% python3 -q
>>> import numpy as np
>>> from numpy import linalg as LA
>>> np.set_printoptions(suppress=True, linewidth=160)
>>> def tidy(a):
...     return np.round(a, 4) + 0
... 
>>> X = np.load("block15.npy")
>>> X
array([[ 12, -12, -21, -21,  27,  21],
       [ 12, -12, -21, -21,  27,  21],
       [ 12, -12, -21, -21,  27,  21],
       [  0,   0,   0,   0,   0,   0],
       [ 12, -12, -21, -21,  27,  21],
       [  4,  -4,  -7,  -7,   9,   7],
       [  8,  -8, -14, -14,  18,  14],
       [  8,  -8, -14, -14,  18,  14],
       [  4,  -4,  -7,  -7,   9,   7],
       [ 12, -12, -21, -21,  27,  21],
       [  8,  -8, -14, -14,  18,  14]])
>>> rank = LA.matrix_rank(X)
>>> rank
np.int64(1)
>>> ns = LA.svd(X)[2][rank:].T
>>> print([int(LA.matrix_rank(X[:, :j + 1])) for j in range(6)])
[1, 1, 1, 1, 1, 1]
>>> np.allclose(X @ ns, 0)
True
>>> LA.matrix_rank(X.T @ X), LA.matrix_rank(X @ X.T)
(np.int64(1), np.int64(1))
>>> ns.shape
(6, 5)
>>> print([int(LA.matrix_rank(X[:i])) for i in range(1, len(X) + 1)])
[1, 1, 1, 1, 1, 1, 1, 1, 1, 1, 1]
>>> U, sigma, Vh = LA.svd(X)
>>> V = Vh[:(sigma > 1e-8).sum()]
>>> rng = np.random.default_rng(60262)
>>> x = X[8] + -3 * X[6] + rng.integers(2) * np.eye(6)[4]
>>> x
array([-20.,  20.,  35.,  35., -44., -35.])
>>> LA.matrix_rank(np.vstack([X, x]))
np.int64(2)
>>> print(np.allclose(X[:-1].T @ LA.lstsq(X[:-1].T, X[-1])[0], X[-1]))
True
>>> W0 = np.loadtxt("a.csv", delimiter=",")
>>> W0
array([[ 8.0866, -3.5797, -2.6681,  8.0435, -0.9797, -5.4556, -2.6778],
       [11.8328, -5.2147, -3.9073, 11.8166, -1.2801, -7.912 , -4.0331],
       [ 9.3624, -4.2051, -3.0228,  9.2365, -1.0782, -6.2053, -3.105 ],
       [ 3.9769, -1.7978, -1.3796,  3.9906, -0.436 , -2.6912, -1.3176],
       [14.0913, -6.198 , -4.7026, 13.962 , -1.5811, -9.2288, -4.6301],
       [ 1.705 , -0.7203, -0.5452,  1.6977, -0.1995, -1.1236, -0.5598],
       [-8.0067,  3.592 ,  2.6655, -8.0612,  0.9157,  5.3511,  2.6767],
       [-0.3568,  0.1109,  0.0808, -0.3054, -0.001 ,  0.2097,  0.1036],
       [-3.6056,  1.629 ,  1.2166, -3.5619,  0.4663,  2.3653,  1.2436],
       [ 6.6118, -2.906 , -2.1704,  6.6189, -0.6594, -4.3266, -2.1314],
       [ 8.3319, -3.799 , -2.7061,  8.4791, -0.9861, -5.6448, -2.8147],
       [ 0.6675, -0.2211, -0.1792,  0.7324, -0.1125, -0.4509, -0.2528],
       [ 9.9376, -4.4178, -3.2968, 10.0244, -1.0719, -6.5923, -3.3063],
       [-8.9671,  4.0166,  2.941 , -8.9039,  1.0577,  5.886 ,  2.9375]])
>>> u = np.array([-2, 0, 1])
>>> np.array([np.convolve(row, u, "same") for row in X])
array([[ 24,  54,  30, -75, -63,  27],
       [ 24,  54,  30, -75, -63,  27],
       [ 24,  54,  30, -75, -63,  27],
       [  0,   0,   0,   0,   0,   0],
       [ 24,  54,  30, -75, -63,  27],
       [  8,  18,  10, -25, -21,   9],
       [ 16,  36,  20, -50, -42,  18],
       [ 16,  36,  20, -50, -42,  18],
       [  8,  18,  10, -25, -21,   9],
       [ 24,  54,  30, -75, -63,  27],
       [ 16,  36,  20, -50, -42,  18]])
>>> np.cross(X[2, :3], X[4, :3])
array([0, 0, 0])
>>> np.correlate(X[2], X[4], "full")
array([  252,    72, -1017, -1008,   549,  2340,   549, -1008, -1017,    72,   252])
>>> np.convolve(X[2], u)
array([-24,  24,  54,  30, -75, -63,  27,  21])
>>> print(np.polyval(u, X[2]))
[ -287  -287  -881  -881 -1457  -881]
>>> Xc = W0 - W0.mean(axis=0)
>>> U, sigma, Vh = LA.svd(Xc, full_matrices=False)
>>> np.searchsorted(np.cumsum(sigma ** 2) / (sigma ** 2).sum(), 0.9) + 1
np.int64(1)
>>> np.abs(Vh[0]).argmax()
np.int64(0)
>>> print(tidy(sigma))
[43.9544  0.2304  0.1965  0.1553  0.1257  0.1188  0.0883]
>>> (np.sign(U[:, 0]) == np.sign(U[0, 0])).astype(int)
array([1, 1, 1, 1, 1, 0, 0, 0, 0, 1, 1, 0, 1, 0])
